$ ipython --no-banner

In [1]: import numpy as np

In [2]: np.set_printoptions(precision=1, suppress=True, linewidth=140, legacy="1.25")

In [3]: feats = np.loadtxt("mat.csv", delimiter=",")

In [4]: feats
Out[4]: 
array([[ 1., -2.,  4., -8.],
       [ 1., -1.,  1., -1.],
       [ 1.,  0.,  0.,  0.],
       [ 1.,  1.,  1.,  1.]])

In [5]: W1 = np.array([[0, 3], [1, 1], [1, 4], [1, 3]])

In [6]: coef = np.array([-1, -4])

In [7]: act = np.maximum(feats @ W1 + coef, 0)

In [8]: (act > 0).mean(axis=0)
Out[8]: array([0.2, 0.2])

In [9]: act
Out[9]: 
array([[0., 0.],
       [0., 0.],
       [0., 0.],
       [2., 7.]])

In [10]: (act > 0).astype(int)
Out[10]: 
array([[0, 0],
       [0, 0],
       [0, 0],
       [1, 1]])

In [11]: Z = np.array([[-7, 7], [-4, -5]])

In [12]: W1 @ Z
Out[12]: 
array([[-12, -15],
       [-11,   2],
       [-23, -13],
       [-19,  -8]])

In [13]: np.trace(feats)
Out[13]: 1.0

In [14]: (feats + feats.T) / 2
Out[14]: 
array([[ 1. , -0.5,  2.5, -3.5],
       [-0.5, -1. ,  0.5,  0. ],
       [ 2.5,  0.5,  0. ,  0.5],
       [-3.5,  0. ,  0.5,  1. ]])

In [15]: feats.inv()
---------------------------------------------------------------------------
AttributeError                            Traceback (most recent call last)
Cell In[15], line 1
----> 1 feats.inv()

AttributeError: 'numpy.ndarray' object has no attribute 'inv'

In [16]: np.round(np.linalg.det(feats), 1)
Out[16]: 12.0

In [17]: round(float(np.abs(np.linalg.eigvals(feats)).max()), 1)
Out[17]: 3.4

In [18]: np.sort(np.abs(np.linalg.eigvals(feats)))
Out[18]: array([0.7, 1.4, 3.4, 3.4])

In [19]: def softmax(z):
    ...:     e = np.exp(z - z.max(axis=-1, keepdims=True))
    ...:     return e / e.sum(axis=-1, keepdims=True)
    ...: 

In [20]: softmax(feats[2])
Out[20]: array([0.5, 0.2, 0.2, 0.2])

In [21]: softmax(feats).sum(axis=1)
Out[21]: array([1., 1., 1., 1.])

In [22]: np.round(softmax(10 * feats[2]), 1) + 0
Out[22]: array([1., 0., 0., 0.])

In [23]: S = feats @ feats.T / np.sqrt(4)

In [24]: np.round(softmax(S + np.triu(np.full(S.shape, -np.inf), 1)), 1) + 0
Out[24]: 
array([[1. , 0. , 0. , 0. ],
       [1. , 0. , 0. , 0. ],
       [0.3, 0.3, 0.3, 0. ],
       [0. , 0.1, 0.2, 0.7]])

In [25]: np.round(softmax(S), 1) + 0
Out[25]: 
array([[1. , 0. , 0. , 0. ],
       [1. , 0. , 0. , 0. ],
       [0.2, 0.2, 0.2, 0.2],
       [0. , 0.1, 0.2, 0.7]])

In [26]: softmax(S)[2] @ feats
Out[26]: array([ 1. , -0.5,  1.5, -2. ])

In [27]: Z = np.sign(np.array([[-3, 4, 0, -4], [3, -3, 5, 3], [0, 5, -2, 1], [4, 4, 4, -5]]))

In [28]: Y = (np.tril(Z, -1) + np.eye(4)) @ (np.triu(Z, 1) + np.eye(4))

In [29]: w = np.array([1, 0, 1, 0])

In [30]: X = np.rint(Y * w @ np.linalg.inv(Y)) + 0

In [31]: X
Out[31]: 
array([[ 2., -2.,  0.,  1.],
       [ 4., -3.,  2.,  0.],
       [ 4., -2.,  4., -2.],
       [ 6., -4.,  4., -1.]])

In [32]: rng = np.random.default_rng(97)

In [33]: labels = rng.permutation(4)

In [34]: Y = feats[:, labels] * rng.choice([-1, 1], 4)

In [35]: Y
Out[35]: 
array([[ 2.,  1., -8.,  4.],
       [ 1.,  1., -1.,  1.],
       [-0.,  1.,  0.,  0.],
       [-1.,  1.,  1.,  1.]])

In [36]: left, _, Vh = np.linalg.svd(feats.T @ Y)

In [37]: labels
Out[37]: array([1, 0, 3, 2])

In [38]: np.round(left @ Vh, 1) + 0
Out[38]: 
array([[ 0.,  1.,  0.,  0.],
       [-1.,  0.,  0.,  0.],
       [ 0.,  0.,  0.,  1.],
       [ 0.,  0.,  1.,  0.]])

In [39]: round(float(np.linalg.norm(X, 2) / np.linalg.norm(X)), 1)
Out[39]: 1.0

In [40]: np.argsort(-np.linalg.norm(X, axis=0).round(6), kind="stable")[:3]
Out[40]: array([0, 2, 1])

In [41]: W1 = np.array([[2, 2, 0, 2], [-3, 1, 3, -2], [2, 2, 2, 2], [1, 2, -1, 0]])

In [42]: coef = np.array([-3, 1, 2, 3])

In [43]: act = np.maximum(X @ W1 + coef, 0)

In [44]: (act > 0).astype(int)
Out[44]: 
array([[1, 1, 0, 1],
       [1, 1, 0, 1],
       [1, 1, 1, 1],
       [1, 1, 0, 1]])

In [45]: np.linalg.matrix_rank(act)
Out[45]: 3

In [46]: Z = np.array([[1, 2, 2], [1, 1, 0], [0, 0, 0], [1, 1, 0]])

In [47]: W1 @ Z
Out[47]: 
array([[ 6,  8,  4],
       [-4, -7, -6],
       [ 6,  8,  4],
       [ 3,  4,  2]])

In [48]: (act @ Z).round(6).argmax(axis=1)
Out[48]: array([1, 1, 1, 1])

In [49]: left, s, Vh = np.linalg.svd(X)

In [50]: s.round(1) + 0
Out[50]: array([11.8,  2.9,  0. ,  0. ])

In [51]: Y = left[:, :2] @ np.diag(s[:2]) @ Vh[:2]

In [52]: np.linalg.matrix_rank(Y)
Out[52]: 2

In [53]: Y.round(1) + 0
Out[53]: 
array([[ 2., -2.,  0.,  1.],
       [ 4., -3.,  2.,  0.],
       [ 4., -2.,  4., -2.],
       [ 6., -4.,  4., -1.]])

In [54]: X - X[0]
Out[54]: 
array([[ 0.,  0.,  0.,  0.],
       [ 2., -1.,  2., -1.],
       [ 2.,  0.,  4., -3.],
       [ 4., -2.,  4., -2.]])

In [55]: X[:, 4]
---------------------------------------------------------------------------
IndexError                                Traceback (most recent call last)
Cell In[55], line 1
----> 1 X[:, 4]

IndexError: index 4 is out of bounds for axis 1 with size 4

In [56]: X.shape
Out[56]: (4, 4)

In [57]: np.count_nonzero(X)
Out[57]: 14
